% python3 -q
>>> import numpy as np
>>> np.set_printoptions(suppress=True, linewidth=140)
>>> J = np.load("m.npy")
>>> print(J)
[[0 2 0 2 0 2]
 [2 2 2 2 2 2]
 [0 2 0 2 0 2]
 [0 2 0 2 0 2]
 [2 2 2 2 2 2]
 [0 2 0 2 0 2]]
>>> U, sigma, Vh = np.linalg.svd(J)
>>> vecs = Vh[:(sigma > 1e-8).sum()]
>>> rng = np.random.default_rng(97)
>>> vec = J[5] + 2 * J[3] + rng.integers(2) * np.eye(6)[0]
>>> print(vec)
[0. 6. 0. 6. 0. 6.]
>>> print(round(float(np.linalg.norm(vec - vecs.T @ vecs @ vec)), 1))
0.0
>>> print(np.round(np.diag(vecs.T @ vecs), 1))
[0.3 0.3 0.3 0.3 0.3 0.3]
>>> print(np.linalg.matrix_rank(np.vstack([J, vec])))
2
>>> print(np.round(vecs.T @ vecs, 1) + 0)
[[0.3 0.  0.3 0.  0.3 0. ]
 [0.  0.3 0.  0.3 0.  0.3]
 [0.3 0.  0.3 0.  0.3 0. ]
 [0.  0.3 0.  0.3 0.  0.3]
 [0.3 0.  0.3 0.  0.3 0. ]
 [0.  0.3 0.  0.3 0.  0.3]]
>>> U, sigma, Vh = np.linalg.svd(J, full_matrices=False)
>>> print(np.round(np.abs(Vh[0]), 1))
[0.2 0.5 0.2 0.5 0.2 0.5]
>>> print(np.round(sigma / sigma[0], 1) + 0)
[1.  0.4 0.  0.  0.  0. ]
>>> print((sigma > 1e-8).sum())
2
>>> print(np.round(Vh @ Vh.T, 1) + 0)
[[1. 0. 0. 0. 0. 0.]
 [0. 1. 0. 0. 0. 0.]
 [0. 0. 1. 0. 0. 0.]
 [0. 0. 0. 1. 0. 0.]
 [0. 0. 0. 0. 1. 0.]
 [0. 0. 0. 0. 0. 1.]]
>>> print(U.shape, sigma.shape, Vh.shape)
(6, 6) (6,) (6, 6)
>>> print(np.round(np.cumsum(sigma ** 2) / np.sum(sigma ** 2), 1))
[0.9 1.  1.  1.  1.  1. ]
>>> U, sigma, Vh = np.linalg.svd(J)
>>> print(sigma.round(1) + 0)
[9.1 3.7 0.  0.  0.  0. ]
>>> A2 = U[:, :2] @ np.diag(sigma[:2]) @ Vh[:2]
>>> print(round(float(np.linalg.norm(J - A2) / np.linalg.norm(J)), 1))
0.0
>>> print(np.linalg.matrix_rank(J, rtol=0.05))
2
>>> print(round(float(np.linalg.norm(J - A2, 2)), 1), np.round(sigma[2], 1))
0.0 0.0
>>> print(np.linalg.matrix_rank(A2))
2
>>> print(np.unique(J.round(6), axis=0).shape)
(2, 6)
>>> print(np.round(J @ np.linalg.pinv(J) @ J, 1) + 0)
[[0. 2. 0. 2. 0. 2.]
 [2. 2. 2. 2. 2. 2.]
 [0. 2. 0. 2. 0. 2.]
 [0. 2. 0. 2. 0. 2.]
 [2. 2. 2. 2. 2. 2.]
 [0. 2. 0. 2. 0. 2.]]
>>> X = np.load("w.npy")
>>> print(X)
[[ 0.  0.  3.  2.  3.]
 [ 0.  0.  2.  2. -1.]
 [ 3.  2.  0.  0.  0.]
 [ 2.  2.  0.  0.  0.]
 [ 3. -1.  0.  0.  0.]]
>>> A2 = np.array([[-2, -2], [-1, -1]])
>>> cent = np.kron(A2, X)
>>> print(np.linalg.matrix_rank(cent))
4
>>> print(cent)
[[-0. -0. -6. -4. -6. -0. -0. -6. -4. -6.]
 [-0. -0. -4. -4.  2. -0. -0. -4. -4.  2.]
 [-6. -4. -0. -0. -0. -6. -4. -0. -0. -0.]
 [-4. -4. -0. -0. -0. -4. -4. -0. -0. -0.]
 [-6.  2. -0. -0. -0. -6.  2. -0. -0. -0.]
 [-0. -0. -3. -2. -3. -0. -0. -3. -2. -3.]
 [-0. -0. -2. -2.  1. -0. -0. -2. -2.  1.]
 [-3. -2. -0. -0. -0. -3. -2. -0. -0. -0.]
 [-2. -2. -0. -0. -0. -2. -2. -0. -0. -0.]
 [-3.  1. -0. -0. -0. -3.  1. -0. -0. -0.]]
>>> print(round(float(np.linalg.norm(cent, 2)), 1), round(float(np.linalg.norm(A2, 2) * np.linalg.norm(X, 2)), 1))
15.8 15.8
